$ python -q
>>> import numpy as np
>>> from numpy import linalg as LA
>>> np.set_printoptions(suppress=True, linewidth=140)
>>> def rd(a):
...     return np.round(a, 2) + 0
... 
>>> data = np.load("x.npy")
>>> data
array([[-0.2 ,  0.2 ,  1.  , -0.4 , -5.42, -0.3 , -1.1 ],
       [ 0.7 , -1.2 , -0.7 , -1.6 , -0.46,  1.2 , -0.1 ],
       [-2.  , -0.4 , -0.5 ,  1.4 , -1.01, -0.9 , -0.2 ],
       [ 0.5 , -1.2 ,  1.  ,  2.2 ,  5.05, -1.3 ,  1.  ],
       [ 0.7 ,  0.5 ,  1.4 , -0.4 , -4.01, -0.7 , -0.8 ],
       [-0.3 , -2.2 , -0.6 ,  0.7 , -5.02,  0.9 , -1.  ],
       [ 0.9 , -0.6 ,  0.5 , -1.3 ,  7.05, -0.7 ,  1.4 ],
       [ 0.4 , -1.4 ,  0.5 ,  1.1 ,  0.96, -1.  ,  0.2 ],
       [ 2.1 , -0.1 , -1.6 , -0.5 , -5.53, -0.9 , -1.1 ],
       [-0.3 , -0.4 ,  2.1 , -0.3 ,  2.43, -0.9 ,  0.5 ],
       [ 0.2 ,  1.3 , -0.3 ,  0.7 ,  3.48, -0.3 ,  0.7 ],
       [ 0.6 ,  0.4 , -1.2 ,  0.1 ,  7.45, -0.6 ,  1.5 ],
       [-0.2 ,  1.6 , -1.2 ,  1.  ,  3.48, -2.5 ,  0.7 ],
       [-0.4 ,  0.9 ,  0.8 ,  1.2 ,  5.5 ,  1.2 ,  1.1 ],
       [-0.3 , -0.9 , -0.6 ,  1.  , -3.51, -0.2 , -0.7 ],
       [ 0.9 ,  0.1 ,  1.4 , -1.1 , -9.03, -1.2 , -1.8 ],
       [-1.5 ,  1.1 , -0.2 ,  0.6 , -2.96, -0.1 , -0.6 ],
       [ 1.6 ,  0.6 , -0.3 ,  0.6 ,  7.08,  0.7 ,  1.4 ],
       [-1.7 ,  0.4 ,  0.2 ,  0.7 , -1.  , -0.1 , -0.2 ],
       [ 0.6 ,  1.5 , -0.3 ,  1.3 , -3.53,  0.1 , -0.7 ],
       [ 0.7 ,  0.6 ,  1.2 , -0.7 ,  9.56, -1.3 ,  1.9 ],
       [-1.  , -0.9 , -0.5 , -0.8 , -1.51,  0.8 , -0.3 ]])
>>> # column 4 dominates
>>> Uu, sig, Vh = LA.svd(data)
>>> np.argmax(sig[:-1] / (sig[1:] + 1e-6)) + 1
np.int64(6)
>>> Y = Uu[:, :6] @ np.diag(sig[:6]) @ Vh[:6]
>>> rd(LA.norm(data - Y, 2)), rd(sig[6])
(np.float64(0.04), np.float64(0.04))
>>> Y = data / np.sqrt((data ** 2).mean(axis=1, keepdims=True))
>>> rd(LA.norm(Y, axis=1))
array([2.65, 2.65, 2.65, 2.65, 2.65, 2.65, 2.65, 2.65, 2.65, 2.65, 2.65, 2.65, 2.65, 2.65, 2.65, 2.65, 2.65, 2.65, 2.65, 2.65, 2.65, 2.65])
>>> LA.matrix_rank(data - data.mean(axis=1, keepdims=True))
np.int64(6)
>>> Y = np.c_[data[:, :4] @ np.array([[7, 7, 6, 7], [6, 2, 2, 3], [3, 5, 6, 7], [1, 4, 5, 9]]), np.array([1, 1, 2, 1, 2, 2, 1, 1, 0, 0, 1, 2, 2, 0, 0, 2, 1, 1, 2, 1, 1, 2])]
>>> rd(Y)
array([[  2.4,   2.4,   3.2,   2.6,   1. ],
       [ -6. ,  -7.4, -10.4, -18. ,   1. ],
       [-16.5, -11.7,  -8.8,  -6.1,   2. ],
       [  1.5,  14.9,  17.6,  26.7,   1. ],
       [ 11.7,  11.3,  11.6,  12.6,   2. ],
       [-16.4,  -6.7,  -6.3,  -6.6,   2. ],
       [  2.9,   2.4,   0.7,  -3.7,   1. ],
       [ -3. ,   6.9,   8.1,  12. ,   1. ],
       [  8.8,   4.5,   0.3,  -1.3,   0. ],
       [  1.5,   6.4,   8.5,   8.7,   0. ],
       [  9. ,   5.3,   5.5,   9.5,   1. ],
       [  3.1,  -0.6,  -2.3,  -2.1,   2. ],
       [  5.6,  -0.2,  -0.2,   4. ,   2. ],
       [  6.2,   7.8,  10.2,  16.3,   0. ],
       [ -8.3,  -2.9,  -2.2,   0. ,   0. ],
       [ 10. ,   9.1,   8.5,   6.5,   2. ],
       [ -3.9,  -6.9,  -5. ,  -3.2,   1. ],
       [ 14.5,  13.3,  12. ,  16.3,   1. ],
       [ -8.2,  -7.3,  -4.7,  -3. ,   2. ],
       [ 13.6,  10.9,  11.3,  18.3,   1. ],
       [ 11.4,   9.3,   9.1,   8.8,   1. ],
       [-14.7, -14.5, -14.8, -20.4,   2. ]])
>>> rd(LA.norm(Y - data @ LA.lstsq(data, Y)[0], axis=0))
array([0.  , 0.  , 0.  , 0.  , 5.79])
>>> rd(LA.lstsq(data, Y[:, 0])[0])
array([7., 6., 3., 1., 0., 0., 0.])
>>> LA.matrix_rank(Y)
np.int64(5)
>>> feats = np.loadtxt("case5.csv", delimiter=",")
>>> rd(feats)
array([[ -7.2 ,   5.31,  -5.75,  -1.06,  -2.25, -14.33,  19.59, -18.04,  14.84,  -0.39,  -1.44,  13.77,   7.95],
       [ -3.25,  -8.65,  -4.03, -16.43,  -3.96, -13.64,  -0.89,  -5.19,  -1.08,   4.95,  13.02,   5.47,  -7.26],
       [  5.91,  -3.36,  -5.26, -28.49,  -3.62, -14.52,  -8.99,   2.82,  -3.14,   3.85,  21.23,  -4.1 , -13.87],
       [ -1.57,  16.07, -29.27,   9.84, -15.84,   4.52,  20.63,  -5.69,  19.22,   4.89,   6.93,   3.8 ,  -9.51],
       [ -7.46,   2.76,  -6.89,  -1.28,  -3.55, -12.77,  17.18, -16.06,  12.59,   1.1 ,   0.52,  13.01,   4.98],
       [-26.4 , -25.33, -17.3 ,  22.53, -16.56,   4.24,  14.7 , -14.39,   0.05,  15.61,   1.  ,  24.13,  -7.89],
       [ -7.42,  -7.51,  -7.35,  -6.59,  -5.99, -10.37,   6.23,  -9.06,   2.94,   5.52,   8.2 ,   9.8 ,  -4.53],
       [-15.64, -23.36, -12.76,   2.33, -13.  ,  -1.46,   1.2 ,  -5.45,  -5.97,  13.69,  11.41,  13.3 , -14.14],
       [-18.97, -18.59, -12.91,  10.7 , -12.14,  -1.89,  11.18, -12.42,   1.  ,  11.56,   3.79,  18.6 ,  -6.34],
       [ 11.54,   4.02, -22.69, -23.23, -13.81,  -0.6 , -11.01,  14.09,  -1.56,   8.1 ,  29.71, -13.38, -28.95],
       [-20.61, -27.59,  -1.98,   1.8 ,  -6.65,  -9.98,   5.01, -14.4 ,  -5.51,  10.82,   4.04,  20.89,  -2.85],
       [  7.5 ,   0.61,  -1.91, -31.17,  -0.53, -18.53,  -6.87,   0.28,  -0.43,   0.98,  19.07,  -3.87,  -9.19],
       [  8.83,   7.99, -21.94, -16.92, -12.5 ,  -1.76,  -2.73,   7.88,   4.25,   5.99,  23.11,  -8.8 , -21.77],
       [-16.75, -18.48,  -2.39,   0.36,  -5.  , -11.78,   8.88, -15.57,   0.05,   7.48,   2.47,  18.92,   0.53],
       [ -3.46,  -4.52, -26.71,   0.36, -18.41,   6.35,   1.87,   4.16,   1.57,  12.25,  18.51,   0.65, -23.33],
       [  0.56,  -0.24,   3.79, -23.31,   3.09, -22.83,   3.01, -10.44,   4.36,  -1.38,   8.72,   5.64,   2.8 ],
       [ -2.11,   9.55,  -9.96,  -4.85,  -4.17, -11.84,  16.17, -12.54,  14.7 ,  -0.13,   3.53,   7.87,   2.33],
       [  8.34,  11.83,  -6.55, -23.64,  -1.32, -16.54,   3.36,  -3.55,   9.14,  -1.75,  13.76,  -2.82,  -4.3 ],
       [-12.06, -13.06,   7.12, -10.71,   2.58, -22.05,   8.45, -18.74,   2.13,   1.76,   0.79,  17.63,   8.46],
       [-19.85, -14.68,  -8.36,  11.47,  -8.26,  -6.71,  17.  , -18.48,   5.59,   8.08,  -1.91,  22.05,   2.09],
       [-11.57, -20.34, -22.19,   2.9 , -18.7 ,   6.14,  -2.43,   2.48,  -6.79,  16.45,  17.99,   6.79, -24.28],
       [ -9.09, -22.73,   2.05, -17.82,  -2.83, -15.86,  -6.6 ,  -6.17,  -9.44,   7.96,  13.52,   9.88,  -7.84],
       [  0.48, -12.23,  -4.25, -24.6 ,  -4.83, -13.15, -10.23,   1.67,  -7.25,   6.76,  20.42,  -0.04, -14.77],
       [-19.46,  -1.68, -13.44,  20.99,  -8.98,  -4.61,  29.74, -23.77,  17.12,   4.76,  -8.9 ,  24.02,   8.66],
       [-14.07, -10.82,  -2.26,  -0.18,  -3.3 , -13.67,  13.02, -17.49,   5.19,   4.44,   0.24,  18.07,   4.43],
       [  4.56,   2.71, -22.29, -12.23, -13.86,   0.05,  -2.01,   6.49,   2.53,   8.03,  21.69,  -5.43, -21.99],
       [ -4.3 ,  -0.73,  -4.65,  -9.97,  -2.74, -14.49,   8.99, -11.27,   7.08,   1.85,   6.18,   8.87,   0.36],
       [ -8.65, -14.96, -15.67,  -3.29, -13.17,  -1.18,  -0.53,  -1.13,  -3.59,  11.83,  15.26,   6.75, -17.05],
       [ -7.87, -12.51,  -9.7 ,  -7.04,  -8.62,  -7.2 ,   1.41,  -5.05,  -1.53,   8.49,  12.17,   8.2 , -10.51],
       [ -6.45, -15.24,  -9.65, -10.98,  -9.15,  -6.87,  -3.59,  -1.61,  -5.15,   9.7 ,  15.93,   5.74, -14.46],
       [-14.76,  -7.25,  -6.86,   5.8 ,  -5.66, -10.07,  17.42, -18.15,   8.76,   4.75,  -1.45,  18.66,   4.3 ],
       [  2.98,  11.67, -22.88,  -4.32, -12.41,  -0.97,   9.76,  -0.91,  12.05,   4.46,  13.41,  -1.09, -12.84],
       [ -3.08,   0.83,  -4.71, -11.18,  -2.45, -14.87,   8.82, -10.82,   7.61,   1.32,   6.61,   7.88,   0.32],
       [  2.08,   7.85, -10.45, -12.64,  -4.83, -11.52,   8.1 ,  -6.21,   9.91,   1.04,  10.26,   2.28,  -4.28],
       [ -5.06,   3.25, -12.8 ,  -1.41,  -7.42,  -7.71,  13.64, -10.35,  10.88,   3.41,   5.47,   8.69,  -2.45],
       [ -0.44,   1.94, -14.1 ,  -9.22,  -8.53,  -6.77,   5.29,  -3.35,   6.08,   4.76,  12.76,   2.5 ,  -9.89],
       [ 12.72,   0.36, -14.37, -32.43,  -8.94,  -7.64, -15.91,  13.35,  -5.35,   6.37,  30.64, -13.53, -26.16],
       [ -0.54, -15.14,   8.11, -32.17,   2.9 , -23.8 , -10.75,  -4.34,  -8.45,   2.98,  16.48,   3.73,  -5.33],
       [ -3.3 ,  -1.35,  -0.43, -14.66,  -0.01, -18.34,   7.21, -11.98,   6.  ,   0.5 ,   6.27,   8.68,   2.41],
       [ -2.75,  -8.15, -20.67,  -6.59, -15.08,   1.44,  -2.51,   4.09,  -1.99,  11.39,  19.71,   0.42, -22.01],
       [-19.96, -18.32, -16.53,  14.8 , -14.53,   1.48,  12.62, -11.8 ,   1.77,  12.82,   3.74,  18.83,  -8.19],
       [-12.28, -16.53, -14.94,   1.61, -13.02,  -1.16,   3.25,  -4.77,  -2.27,  11.95,  11.54,  10.75, -13.76],
       [ -3.55,  -4.17, -15.63,  -6.23, -10.86,  -3.85,   3.32,  -2.19,   2.64,   7.69,  13.86,   3.94, -13.17]])
>>> # rank 4
>>> d = LA.norm(feats[:, None] - feats[None], axis=-1)
>>> rd(d[:5, :5])
array([[ 0.  , 42.76, 62.48, 45.1 ,  6.51],
       [42.76,  0.  , 24.45, 57.72, 37.35],
       [62.48, 24.45,  0.  , 68.75, 57.75],
       [45.1 , 57.72, 68.75,  0.  , 42.43],
       [ 6.51, 37.35, 57.75, 42.43,  0.  ]])
>>> d.shape
(43, 43)
>>> (d + 1e9 * np.eye(43)).round(6).argmin(axis=1)
array([ 4, 28, 11, 31,  0, 40, 28, 41, 40, 36, 13,  2, 25, 24, 39, 38,  4, 33, 24, 30, 27,  1,  2, 19, 30, 12, 32, 41, 29, 28, 24, 35, 26,
       35, 16, 42,  9, 22, 32, 14,  8,  7, 35])
